% python3 -q
>>> import numpy as np
>>> from numpy import linalg as LA
>>> np.set_printoptions(precision=1, suppress=True, linewidth=200, legacy="1.25")
>>> X = np.array([[0.0, 0.0, -1.0, 0.0],
...     [-2.0, 2.0, 0.0, -1.0],
...     [2.0, 0.0, 3.0, 0.0],
...     [2.0, 0.0, 2.0, 1.0]])
>>> evals, evecs = LA.eig(X)
>>> np.sort(LA.eigvals(X @ X))
array([1., 1., 4., 4.])
>>> evals
array([2., 1., 2., 1.])
>>> np.prod(evals)
4.0
>>> np.sort(LA.eigvals(X.T))
array([1., 1., 2., 2.])
>>> m1 = np.load("m.npy")
>>> m1
array([[0, 1, 1, 0],
       [1, 0, 1, 0],
       [1, 1, 0, 0],
       [0, 0, 0, 0]])
>>> # 2 blocks once reordered
>>> evals, evecs = LA.eigh(m1)
>>> evals
array([-1., -1.,  0.,  2.])
>>> evals.sum(), np.trace(m1)
(0.0, 0)
>>> (evals > 1e-8).sum(), (evals < -1e-8).sum()
(1, 2)
>>> np.abs(evecs[:, -1])
array([0.6, 0.6, 0.6, 0. ])
>>> np.round(evecs @ np.diag(evals) @ evecs.T, 1) + 0
array([[0., 1., 1., 0.],
       [1., 0., 1., 0.],
       [1., 1., 0., 0.],
       [0., 0., 0., 0.]])
>>> Uu, s, Vt = LA.svd(m1)
>>> np.argmax(s[:-1] / (s[1:] + 1e-6)) + 1
3
>>> s
array([2., 1., 1., 0.])
>>> other = Uu[:, :3] @ np.diag(s[:3]) @ Vt[:3]
>>> np.round(np.abs(m1 - other).max(), 1)
0.0
>>> np.round(LA.norm(m1 - other) / LA.norm(m1), 1)
0.0
>>> Uu, s, Vt = LA.svd(m1)
>>> evecs = Vt[:(s > 1e-8).sum()]
>>> rng = np.random.default_rng(26)
>>> x = m1[2] + -3 * m1[0] + rng.integers(2) * np.eye(4)[2]
>>> x
array([ 1., -2., -2.,  0.])
>>> np.allclose(evecs.T @ evecs @ x, x)
True
>>> other = np.array([[1, -3], [-3, -2], [-2, 0], [-1, 1]])
>>> np.einsum("ik,kj->ji", m1, other)
array([[-5, -1, -2,  0],
       [-2, -3, -5,  0]])
>>> LA.matrix_rank(np.vstack([m1, other.T]))
4
>>> np.einsum("ij->j", m1)
array([2, 2, 2, 0])
>>> other @ m1
Traceback (most recent call last):
  File "<python-input-34>", line 1, in <module>
    other @ m1
    ~~~~~~^~~~
ValueError: matmul: Input operand 1 has a mismatch in its core dimension 0, with gufunc signature (n?,k),(k,m?)->(n?,m?) (size 4 is different from 2)
